% python3 -q
>>> import numpy as np
>>> from numpy import linalg as LA
>>> np.set_printoptions(precision=2, suppress=True, linewidth=120, floatmode="fixed")
>>> J = np.load("arr.npy")
>>> J
array([[ 3,  0,  0,  0],
       [ 0, -1,  0,  0],
       [ 0,  0,  2,  0],
       [ 0,  0,  0, -2]])
>>> LA.norm(J, axis=0)
array([3.00, 1.00, 2.00, 2.00])
>>> LA.pinv(J)
array([[ 0.33,  0.00,  0.00,  0.00],
       [ 0.00, -1.00,  0.00,  0.00],
       [ 0.00,  0.00,  0.50,  0.00],
       [ 0.00,  0.00,  0.00, -0.50]])
>>> LA.svd(J, compute_uv=False)
array([3.00, 2.00, 2.00, 1.00])
>>> J[:, 0] @ J[:, 2]
np.int64(0)
>>> other = np.array([[0, 3], [-2, -2]])
>>> cent = np.kron(other, J)
>>> LA.matrix_rank(cent)
np.int64(8)
>>> cent
array([[ 0,  0,  0,  0,  9,  0,  0,  0],
       [ 0,  0,  0,  0,  0, -3,  0,  0],
       [ 0,  0,  0,  0,  0,  0,  6,  0],
       [ 0,  0,  0,  0,  0,  0,  0, -6],
       [-6,  0,  0,  0, -6,  0,  0,  0],
       [ 0,  2,  0,  0,  0,  2,  0,  0],
       [ 0,  0, -4,  0,  0,  0, -4,  0],
       [ 0,  0,  0,  4,  0,  0,  0,  4]])
>>> cov = J.T @ J
>>> np.diag(cov)
array([9, 1, 4, 4])
>>> LA.eigvalsh(cov)[::-1]
array([9.00, 4.00, 4.00, 1.00])
>>> LA.svd(J, compute_uv=False) ** 2
array([9.00, 4.00, 4.00, 1.00])
>>> LA.matrix_rank(cov)
np.int64(4)
>>> (J @ J.T).shape
(4, 4)
>>> np.prod(np.diag(J)), round(LA.det(J), 2)
(np.int64(12), np.float64(12.0))
>>> [int(LA.matrix_rank(LA.matrix_power(J, p))) for p in range(1, 5)]
[4, 4, 4, 4]
>>> LA.matrix_power(J - np.diag(np.diag(J)), 4)
array([[0, 0, 0, 0],
       [0, 0, 0, 0],
       [0, 0, 0, 0],
       [0, 0, 0, 0]])
>>> J @ J
array([[9, 0, 0, 0],
       [0, 1, 0, 0],
       [0, 0, 4, 0],
       [0, 0, 0, 4]])
>>> K = np.load("dump.npy")
>>> K
array([[  1.73, -11.47,   4.35,  26.66, -14.53,  37.03,  -2.14,  -1.00,   5.21, -12.23, -17.32,   1.05,  26.34],
       [  1.49, -11.82,   2.71,  23.47, -13.81,  39.84,  -1.56,  -1.14,   6.00, -11.83, -14.71,   0.36,  26.49],
       [  2.03,   3.80,  22.49,  -8.88, -25.65, -37.94,   6.92,  14.82,  -5.10,  21.27, -12.74,   3.83,   5.16],
       [  5.83, -54.97,  17.38,  19.77,  48.32, -25.24, -24.01,  15.69,   1.56, -12.83, -23.82,  -1.22,   0.01],
       [  4.77, -56.07,  18.20,  17.41,  46.15, -28.14, -25.93,  16.38,   3.65, -14.09, -26.62,  -1.85,   0.18],
       [  0.20,   2.37,  22.66, -12.17, -25.89, -38.42,   6.11,  15.30,  -6.36,  20.61, -15.09,   4.43,   2.84],
       [  0.80, -10.85,   3.90,  24.42, -15.06,  41.44,  -1.62,  -0.64,   5.52, -12.16, -16.25,   2.54,  25.59],
       [  1.67,   3.08,  24.34,  -9.73, -26.21, -39.67,   5.48,  16.12,  -6.42,  22.84, -15.20,   2.95,   5.58],
       [  3.17,   4.41,  24.83, -11.00, -23.77, -36.15,   5.83,  14.29,  -6.29,  23.41, -12.96,   4.26,   3.53],
       [ -0.62, -12.83,   4.36,  25.99, -12.60,  38.67,  -0.57,   1.98,   6.95, -13.40, -14.87,   1.92,  25.87],
       [  0.51,   3.46,  24.33, -10.16, -25.21, -37.55,   4.78,  16.00,  -6.66,  23.45, -13.30,   5.78,   3.88],
       [  6.49, -52.00,  17.24,  16.04,  48.12, -25.98, -23.73,  15.69,   1.48, -15.70, -25.90,  -1.74,   2.06],
       [  3.47, -53.35,  18.44,  16.16,  47.93, -26.33, -22.91,  16.06,   1.36, -12.78, -27.54,  -0.11,  -0.54],
       [  1.64,   4.34,  24.91,  -9.13, -25.58, -37.47,   6.93,  16.27,  -4.70,  21.95, -15.22,   3.52,   3.20],
       [  0.83,   4.87,  23.55, -11.67, -26.84, -37.29,   6.74,  15.91,  -6.11,  21.23, -12.80,   2.45,   5.77],
       [  0.88, -11.28,   4.59,  25.27, -14.27,  40.15,  -2.54,   0.37,   4.32, -12.90, -16.45,   0.95,  25.11],
       [  1.36, -11.91,   4.71,  26.75, -15.65,  41.33,  -2.26,   0.90,   6.11, -13.29, -15.95,   0.73,  27.12],
       [ -0.04,   2.52,  26.80, -10.21, -25.29, -38.46,   5.31,  16.82,  -4.45,  21.12, -14.51,   3.84,   4.24],
       [ -0.42, -12.20,   6.11,  26.22, -12.36,  39.54,  -1.38,  -0.01,   7.01, -12.50, -15.68,   1.91,  25.10],
       [  1.85,   3.36,  24.04, -10.58, -25.74, -37.72,   5.16,  15.57,  -4.30,  23.09, -14.96,   2.30,   3.66],
       [ -0.19, -11.82,   4.47,  26.11, -14.51,  40.35,  -3.34,   0.61,   6.29, -12.38, -17.21,   3.67,  24.37],
       [  3.80,   3.06,  24.40, -10.60, -26.97, -37.99,   4.94,  16.98,  -7.24,  22.60, -13.82,   5.31,   3.63],
       [  3.62, -53.12,  16.15,  17.43,  49.12, -26.54, -24.13,  16.69,   1.57, -13.69, -24.90,  -1.58,  -0.03],
       [  3.04,   4.36,  22.56, -10.87, -25.61, -37.23,   5.68,  15.79,  -6.11,  22.51, -14.79,   2.62,   2.98],
       [ -0.42, -10.78,   4.31,  26.17, -13.08,  41.11,  -2.27,   1.88,   7.78, -12.25, -16.64,   1.75,  27.18]])
>>> rng = np.random.default_rng(2602)
>>> z = rng.permutation(13)
>>> other = K[:, z] * rng.choice([-1, 1], 13)
>>> other
array([[ 17.32, -11.47,  -1.73,  37.03,   1.05,  -4.35,  -2.14, -12.23, -14.53, -26.66,  26.34,  -5.21,   1.00],
       [ 14.71, -11.82,  -1.49,  39.84,   0.36,  -2.71,  -1.56, -11.83, -13.81, -23.47,  26.49,  -6.00,   1.14],
       [ 12.74,   3.80,  -2.03, -37.94,   3.83, -22.49,   6.92,  21.27, -25.65,   8.88,   5.16,   5.10, -14.82],
       [ 23.82, -54.97,  -5.83, -25.24,  -1.22, -17.38, -24.01, -12.83,  48.32, -19.77,   0.01,  -1.56, -15.69],
       [ 26.62, -56.07,  -4.77, -28.14,  -1.85, -18.20, -25.93, -14.09,  46.15, -17.41,   0.18,  -3.65, -16.38],
       [ 15.09,   2.37,  -0.20, -38.42,   4.43, -22.66,   6.11,  20.61, -25.89,  12.17,   2.84,   6.36, -15.30],
       [ 16.25, -10.85,  -0.80,  41.44,   2.54,  -3.90,  -1.62, -12.16, -15.06, -24.42,  25.59,  -5.52,   0.64],
       [ 15.20,   3.08,  -1.67, -39.67,   2.95, -24.34,   5.48,  22.84, -26.21,   9.73,   5.58,   6.42, -16.12],
       [ 12.96,   4.41,  -3.17, -36.15,   4.26, -24.83,   5.83,  23.41, -23.77,  11.00,   3.53,   6.29, -14.29],
       [ 14.87, -12.83,   0.62,  38.67,   1.92,  -4.36,  -0.57, -13.40, -12.60, -25.99,  25.87,  -6.95,  -1.98],
       [ 13.30,   3.46,  -0.51, -37.55,   5.78, -24.33,   4.78,  23.45, -25.21,  10.16,   3.88,   6.66, -16.00],
       [ 25.90, -52.00,  -6.49, -25.98,  -1.74, -17.24, -23.73, -15.70,  48.12, -16.04,   2.06,  -1.48, -15.69],
       [ 27.54, -53.35,  -3.47, -26.33,  -0.11, -18.44, -22.91, -12.78,  47.93, -16.16,  -0.54,  -1.36, -16.06],
       [ 15.22,   4.34,  -1.64, -37.47,   3.52, -24.91,   6.93,  21.95, -25.58,   9.13,   3.20,   4.70, -16.27],
       [ 12.80,   4.87,  -0.83, -37.29,   2.45, -23.55,   6.74,  21.23, -26.84,  11.67,   5.77,   6.11, -15.91],
       [ 16.45, -11.28,  -0.88,  40.15,   0.95,  -4.59,  -2.54, -12.90, -14.27, -25.27,  25.11,  -4.32,  -0.37],
       [ 15.95, -11.91,  -1.36,  41.33,   0.73,  -4.71,  -2.26, -13.29, -15.65, -26.75,  27.12,  -6.11,  -0.90],
       [ 14.51,   2.52,   0.04, -38.46,   3.84, -26.80,   5.31,  21.12, -25.29,  10.21,   4.24,   4.45, -16.82],
       [ 15.68, -12.20,   0.42,  39.54,   1.91,  -6.11,  -1.38, -12.50, -12.36, -26.22,  25.10,  -7.01,   0.01],
       [ 14.96,   3.36,  -1.85, -37.72,   2.30, -24.04,   5.16,  23.09, -25.74,  10.58,   3.66,   4.30, -15.57],
       [ 17.21, -11.82,   0.19,  40.35,   3.67,  -4.47,  -3.34, -12.38, -14.51, -26.11,  24.37,  -6.29,  -0.61],
       [ 13.82,   3.06,  -3.80, -37.99,   5.31, -24.40,   4.94,  22.60, -26.97,  10.60,   3.63,   7.24, -16.98],
       [ 24.90, -53.12,  -3.62, -26.54,  -1.58, -16.15, -24.13, -13.69,  49.12, -17.43,  -0.03,  -1.57, -16.69],
       [ 14.79,   4.36,  -3.04, -37.23,   2.62, -22.56,   5.68,  22.51, -25.61,  10.87,   2.98,   6.11, -15.79],
       [ 16.64, -10.78,   0.42,  41.11,   1.75,  -4.31,  -2.27, -12.25, -13.08, -26.17,  27.18,  -7.78,  -1.88]])
>>> left, _, Vh = LA.svd(K.T @ other)
>>> z
array([10,  1,  0,  5, 11,  2,  6,  9,  4,  3, 12,  8,  7])
>>> x0 = np.array([4, 4, 4, 0, 3, 2, 4, 0, 1, 2, 1, 2, 3])
>>> target = K @ x0
>>> np.round(LA.solve(K.T @ K, K.T @ target), 2) + 0
array([4.00, 4.00, 4.00, 0.00, 3.00, 2.00, 4.00, 0.00, 1.00, 2.00, 1.00, 2.00, 3.00])
>>> target = target + 0.3 * rng.normal(size=25)
>>> target
array([  45.33,   49.03,   36.22, -179.11, -207.85,    7.91,   53.58,   26.95,   56.29,   47.53,   31.67, -168.62,
       -179.79,   39.65,   34.46,   43.87,   49.69,   29.18,   56.13,   27.50,   38.55,   34.11, -189.96,   29.85,
         57.64])
>>> coef, *_ = LA.lstsq(K, target)
>>> coef
array([ 4.09,  4.01,  4.06,  0.01,  2.94,  1.97,  3.91, -0.11,  0.96,  1.91,  1.01,  2.06,  2.95])
>>> np.round(LA.norm(target - K @ coef), 2)
np.float64(0.95)
>>> [round(float(LA.norm(LA.solve(K.T @ K + lam * np.eye(13), K.T @ target))), 2) for lam in (0, 1, 10, 100)]
[9.78, 9.36, 7.03, 3.04]
>>> W0 = np.load("layer5.npy")
>>> W0
array([[ 0.08, -0.17,  0.03,  0.08,  0.10,  0.08, -0.15],
       [-0.17,  0.35, -0.06, -0.17, -0.20, -0.17,  0.32],
       [ 0.03, -0.06,  0.01,  0.03,  0.03,  0.03, -0.05],
       [ 0.08, -0.17,  0.03,  0.08,  0.10,  0.08, -0.15],
       [ 0.10, -0.20,  0.03,  0.10,  0.12,  0.10, -0.18],
       [ 0.08, -0.17,  0.03,  0.08,  0.10,  0.08, -0.15],
       [-0.15,  0.32, -0.05, -0.15, -0.18, -0.15,  0.28]])
>>> np.allclose(W0 @ W0.T, W0.T @ W0)
True
>>> LA.matrix_rank(W0, rtol=0.1)
np.int64(1)
>>> round(LA.norm(W0, 2) / LA.norm(W0), 2)
np.float64(1.0)
>>> round(float(np.trace(LA.pinv(W0) @ W0)), 2)
1.0
>>> np.abs(np.diag(LA.qr(W0)[1])) > 1e-9
array([ True, False, False, False, False, False, False])
>>> LA.lstsq(W0[:-1].T, W0[-1])[2]
np.int32(1)
>>> W0 @ LA.pinv(W0) @ W0
array([[ 0.08, -0.17,  0.03,  0.08,  0.10,  0.08, -0.15],
       [-0.17,  0.35, -0.06, -0.17, -0.20, -0.17,  0.32],
       [ 0.03, -0.06,  0.01,  0.03,  0.03,  0.03, -0.05],
       [ 0.08, -0.17,  0.03,  0.08,  0.10,  0.08, -0.15],
       [ 0.10, -0.20,  0.03,  0.10,  0.12,  0.10, -0.18],
       [ 0.08, -0.17,  0.03,  0.08,  0.10,  0.08, -0.15],
       [-0.15,  0.32, -0.05, -0.15, -0.18, -0.15,  0.28]])
>>> M = np.maximum(np.array([[2, -3],
...     [-2, -3],
...     [1, 2],
...     [3, -2],
...     [-1, 0],
...     [3, -1],
...     [-2, -2],
...     [-3, 2],
...     [3, 0],
...     [1, 1],
...     [3, -1],
...     [-1, 1],
...     [-2, -3],
...     [2, 1],
...     [3, -2],
...     [3, -3],
...     [-2, -1],
...     [0, 2],
...     [-2, -2],
...     [-2, -1],
...     [3, 3],
...     [-3, 0],
...     [-2, -1]]) @ np.array([[2, 1, -2], [1, -2, 1]]) + np.array([-5, -1, 0]), 0)
>>> M
array([[0, 7, 0],
       [0, 3, 1],
       [0, 0, 0],
       [0, 6, 0],
       [0, 0, 2],
       [0, 4, 0],
       [0, 1, 2],
       [0, 0, 8],
       [1, 2, 0],
       [0, 0, 0],
       [0, 4, 0],
       [0, 0, 3],
       [0, 3, 1],
       [0, 0, 0],
       [0, 6, 0],
       [0, 8, 0],
       [0, 0, 3],
       [0, 0, 2],
       [0, 1, 2],
       [0, 0, 3],
       [4, 0, 0],
       [0, 0, 6],
       [0, 0, 3]])
>>> blk = np.stack([M, -2 * M, M[::-1]])
>>> LA.matrix_rank(blk.reshape(3, -1))
np.int64(2)
>>> other = np.array([[2, 2], [-2, 1], [-2, -1]])
>>> LA.matrix_rank(M @ other)
np.int64(2)
>>> np.vstack([M, other.T]).shape
(25, 3)
>>> other = np.array([[0, 2, 1, 1, 2, 0, 2, 1, 1, 2, 2, 0],
...     [1, 1, 0, 0, 0, 0, 2, 1, 0, 0, 0, 1]])
>>> X = other.T @ other
>>> X
array([[1, 1, 0, 0, 0, 0, 2, 1, 0, 0, 0, 1],
       [1, 5, 2, 2, 4, 0, 6, 3, 2, 4, 4, 1],
       [0, 2, 1, 1, 2, 0, 2, 1, 1, 2, 2, 0],
       [0, 2, 1, 1, 2, 0, 2, 1, 1, 2, 2, 0],
       [0, 4, 2, 2, 4, 0, 4, 2, 2, 4, 4, 0],
       [0, 0, 0, 0, 0, 0, 0, 0, 0, 0, 0, 0],
       [2, 6, 2, 2, 4, 0, 8, 4, 2, 4, 4, 2],
       [1, 3, 1, 1, 2, 0, 4, 2, 1, 2, 2, 1],
       [0, 2, 1, 1, 2, 0, 2, 1, 1, 2, 2, 0],
       [0, 4, 2, 2, 4, 0, 4, 2, 2, 4, 4, 0],
       [0, 4, 2, 2, 4, 0, 4, 2, 2, 4, 4, 0],
       [1, 1, 0, 0, 0, 0, 2, 1, 0, 0, 0, 1]])
>>> X.reshape(2, -1)
array([[1, 1, 0, 0, 0, 0, 2, 1, 0, 0, 0, 1, 1, 5, 2, 2, 4, 0, 6, 3, 2, 4, 4, 1, 0, 2, 1, 1, 2, 0, 2, 1, 1, 2, 2, 0, 0,
        2, 1, 1, 2, 0, 2, 1, 1, 2, 2, 0, 0, 4, 2, 2, 4, 0, 4, 2, 2, 4, 4, 0, 0, 0, 0, 0, 0, 0, 0, 0, 0, 0, 0, 0],
       [2, 6, 2, 2, 4, 0, 8, 4, 2, 4, 4, 2, 1, 3, 1, 1, 2, 0, 4, 2, 1, 2, 2, 1, 0, 2, 1, 1, 2, 0, 2, 1, 1, 2, 2, 0, 0,
        4, 2, 2, 4, 0, 4, 2, 2, 4, 4, 0, 0, 4, 2, 2, 4, 0, 4, 2, 2, 4, 4, 0, 1, 1, 0, 0, 0, 0, 2, 1, 0, 0, 0, 1]])
>>> blk = X.reshape(12, 2, -1)
>>> blk.sum(axis=1)
array([[ 3,  2,  0,  0,  0,  1],
       [ 7,  8,  4,  6,  8,  1],
       [ 2,  3,  2,  3,  4,  0],
       [ 2,  3,  2,  3,  4,  0],
       [ 4,  6,  4,  6,  8,  0],
       [ 0,  0,  0,  0,  0,  0],
       [10, 10,  4,  6,  8,  2],
       [ 5,  5,  2,  3,  4,  1],
       [ 2,  3,  2,  3,  4,  0],
       [ 4,  6,  4,  6,  8,  0],
       [ 4,  6,  4,  6,  8,  0],
       [ 3,  2,  0,  0,  0,  1]])
>>> blk.shape
(12, 2, 6)
>>> x0 = np.array([0, 1, -1, -1, -2, 0, -2, 0, 2, 1, 1, -2])
>>> h = np.maximum(X @ x0, 0)
>>> np.tanh(X @ x0)
array([-1.00, -1.00, -0.96, -0.96, -1.00,  0.00, -1.00, -1.00, -0.96, -1.00, -1.00, -1.00])
>>> np.flatnonzero(h > 1e-9)
array([], dtype=int64)
>>> ev, vecs = LA.eig(J)
>>> np.sort(LA.eigvals(J.T))
array([-2.00, -1.00,  2.00,  3.00])
>>> np.sort(LA.eigvals(J @ J))
array([1.00, 4.00, 4.00, 9.00])
>>> np.prod(ev)
np.float64(12.0)
>>> ev
array([ 3.00, -1.00,  2.00, -2.00])
>>> np.round(np.sort(np.abs(LA.eigvals(X))), 2) + 0
array([ 0.00,  0.00,  0.00,  0.00,  0.00,  0.00,  0.00,  0.00,  0.00,  0.00,  5.37, 26.63])
>>> (X + X.T) / 2
array([[1.00, 1.00, 0.00, 0.00, 0.00, 0.00, 2.00, 1.00, 0.00, 0.00, 0.00, 1.00],
       [1.00, 5.00, 2.00, 2.00, 4.00, 0.00, 6.00, 3.00, 2.00, 4.00, 4.00, 1.00],
       [0.00, 2.00, 1.00, 1.00, 2.00, 0.00, 2.00, 1.00, 1.00, 2.00, 2.00, 0.00],
       [0.00, 2.00, 1.00, 1.00, 2.00, 0.00, 2.00, 1.00, 1.00, 2.00, 2.00, 0.00],
       [0.00, 4.00, 2.00, 2.00, 4.00, 0.00, 4.00, 2.00, 2.00, 4.00, 4.00, 0.00],
       [0.00, 0.00, 0.00, 0.00, 0.00, 0.00, 0.00, 0.00, 0.00, 0.00, 0.00, 0.00],
       [2.00, 6.00, 2.00, 2.00, 4.00, 0.00, 8.00, 4.00, 2.00, 4.00, 4.00, 2.00],
       [1.00, 3.00, 1.00, 1.00, 2.00, 0.00, 4.00, 2.00, 1.00, 2.00, 2.00, 1.00],
       [0.00, 2.00, 1.00, 1.00, 2.00, 0.00, 2.00, 1.00, 1.00, 2.00, 2.00, 0.00],
       [0.00, 4.00, 2.00, 2.00, 4.00, 0.00, 4.00, 2.00, 2.00, 4.00, 4.00, 0.00],
       [0.00, 4.00, 2.00, 2.00, 4.00, 0.00, 4.00, 2.00, 2.00, 4.00, 4.00, 0.00],
       [1.00, 1.00, 0.00, 0.00, 0.00, 0.00, 2.00, 1.00, 0.00, 0.00, 0.00, 1.00]])
>>> round(float(LA.det(X)), 2)
0.0
>>> np.allclose(X, X.T)
True
>>> X @ X
array([[  8,  22,   7,   7,  14,   0,  30,  15,   7,  14,  14,   8],
       [ 22, 132,  55,  55, 110,   0, 154,  77,  55, 110, 110,  22],
       [  7,  55,  24,  24,  48,   0,  62,  31,  24,  48,  48,   7],
       [  7,  55,  24,  24,  48,   0,  62,  31,  24,  48,  48,   7],
       [ 14, 110,  48,  48,  96,   0, 124,  62,  48,  96,  96,  14],
       [  0,   0,   0,   0,   0,   0,   0,   0,   0,   0,   0,   0],
       [ 30, 154,  62,  62, 124,   0, 184,  92,  62, 124, 124,  30],
       [ 15,  77,  31,  31,  62,   0,  92,  46,  31,  62,  62,  15],
       [  7,  55,  24,  24,  48,   0,  62,  31,  24,  48,  48,   7],
       [ 14, 110,  48,  48,  96,   0, 124,  62,  48,  96,  96,  14],
       [ 14, 110,  48,  48,  96,   0, 124,  62,  48,  96,  96,  14],
       [  8,  22,   7,   7,  14,   0,  30,  15,   7,  14,  14,   8]])
